In [1]: import numpy as np

In [2]: import numpy.linalg as la

In [3]: np.set_printoptions(precision=2, suppress=True, linewidth=100)

In [4]: feats = np.loadtxt("mat.csv", delimiter=",")

In [5]: feats
Out[5]: 
array([[-4.,  3.,  0.,  4.,  2.,  2.,  1., -1., -4., -1.,  0.,  1.,  1.,  4.],
       [ 3.,  2.,  3.,  0.,  1., -2., -3.,  0.,  0.,  0.,  0.,  1.,  1., -1.],
       [ 0.,  3., -2., -1., -2.,  3., -2.,  1.,  1., -1.,  2.,  2., -1., -3.],
       [ 4.,  0., -1.,  4.,  0., -3.,  0., -1.,  1., -1.,  1.,  0.,  2.,  1.],
       [ 2.,  1., -2.,  0.,  4., -1.,  3., -4., -2., -1.,  0.,  3.,  1., -1.],
       [ 2., -2.,  3., -3., -1.,  4., -2.,  2.,  0., -1.,  4.,  0., -1., -2.],
       [ 1., -3., -2.,  0.,  3., -2.,  2., -4.,  2.,  1.,  3.,  0., -4., -1.],
       [-1.,  0.,  1., -1., -4.,  2., -4.,  2.,  1., -3.,  0.,  0., -2., -4.],
       [-4.,  0.,  1.,  1., -2.,  0.,  2.,  1., -4.,  0.,  0.,  2.,  1.,  2.],
       [-1.,  0., -1., -1., -1., -1.,  1., -3.,  0.,  0., -3.,  3.,  1.,  0.],
       [ 0.,  0.,  2.,  1.,  0.,  4.,  3.,  0.,  0., -3.,  0., -3.,  1., -1.],
       [ 1.,  1.,  2.,  0.,  3.,  0.,  0.,  0.,  2.,  3., -3., -4.,  0.,  3.],
       [ 1.,  1., -1.,  2.,  1., -1., -4., -2.,  1.,  1.,  1.,  0.,  2.,  0.],
       [ 4., -1., -3.,  1., -1., -2., -1., -4.,  2.,  0., -1.,  3.,  0.,  2.]])

In [6]: # symmetric, so the eigenvalues are real

In [7]: rng = np.random.default_rng(41250)

In [8]: out = feats + rng.integers(-2, 3, (14, 12)) @ rng.integers(-2, 3, (12, 14))

In [9]: out
Out[9]: 
array([[ -1.,  10.,  -4.,   6.,   0.,   0.,  14.,  -2.,  -2.,  -8.,   1.,  -5.,   1.,  16.],
       [ -6.,  11.,  -3.,  -1.,  -8.,  -3.,   1.,  -4.,  -1.,  -8., -14.,   1.,  -2.,   8.],
       [  1.,  -3.,  -5.,   1.,   9.,  18.,   0.,   6.,  -9.,  -8.,   1.,  10.,  -4.,  -3.],
       [ 12.,   1.,   2.,   9.,   2.,  -3.,   4.,   6.,   7.,   3.,   5.,   6.,   5.,   5.],
       [  2.,   5.,  -4.,   7.,  -6., -14.,  -5., -14.,   2.,  -2., -10.,   7.,   0.,  -4.],
       [ -7.,   0.,   7.,  -3.,  -2.,   5.,  -5., -12.,   1., -11.,  -8.,  -5.,  -1.,   4.],
       [ -8.,   1.,   6., -11.,  11.,  -3.,   6.,  -1.,  12.,   9.,  10., -13.,   7.,   3.],
       [ -2.,   4.,  13.,  13.,  -6.,   5.,   3.,  -8.,  -5.,  -2., -16.,   9.,  -9.,   7.],
       [-14.,   3.,  -6.,  -8., -12., -14.,  -3.,  13.,   9.,  11.,   2.,   0.,   5.,  -3.],
       [ -7.,   2.,   4.,  -6.,  -5.,   1.,  -1.,  -5.,  -7.,   5.,  -5.,  -5.,  -9.,  -3.],
       [-14.,   4.,   5.,   2.,  -1.,   8.,   7.,   0.,  -2.,   7.,   2.,  -9.,  -3.,   2.],
       [  0.,  -4.,  -1.,  -3.,  -4.,   3.,  -7.,  -9.,   4., -10.,  -3.,  -3.,   5.,   2.],
       [-15.,   7., -14.,   0.,   3.,  -3.,   4.,  -6.,  -1.,  -6.,  -5.,  -8.,   4.,   7.],
       [ 13., -12.,   6.,  10.,  11.,  -1., -10., -13.,  -5.,   2.,  -9.,  17.,   4.,  -7.]])

In [10]: np.abs(out - feats).sum(axis=1)
Out[10]: array([ 62.,  78.,  74.,  57.,  77.,  68., 101., 103., 107.,  63.,  58.,  60.,  85., 113.])

In [11]: np.round(la.svd(out - feats, compute_uv=False), 2) + 0
Out[11]: 
array([52.25, 48.16, 36.94, 30.55, 28.38, 24.5 , 18.91, 13.41,  9.7 ,  4.84,  3.35,  0.89,  0.  ,
        0.  ])
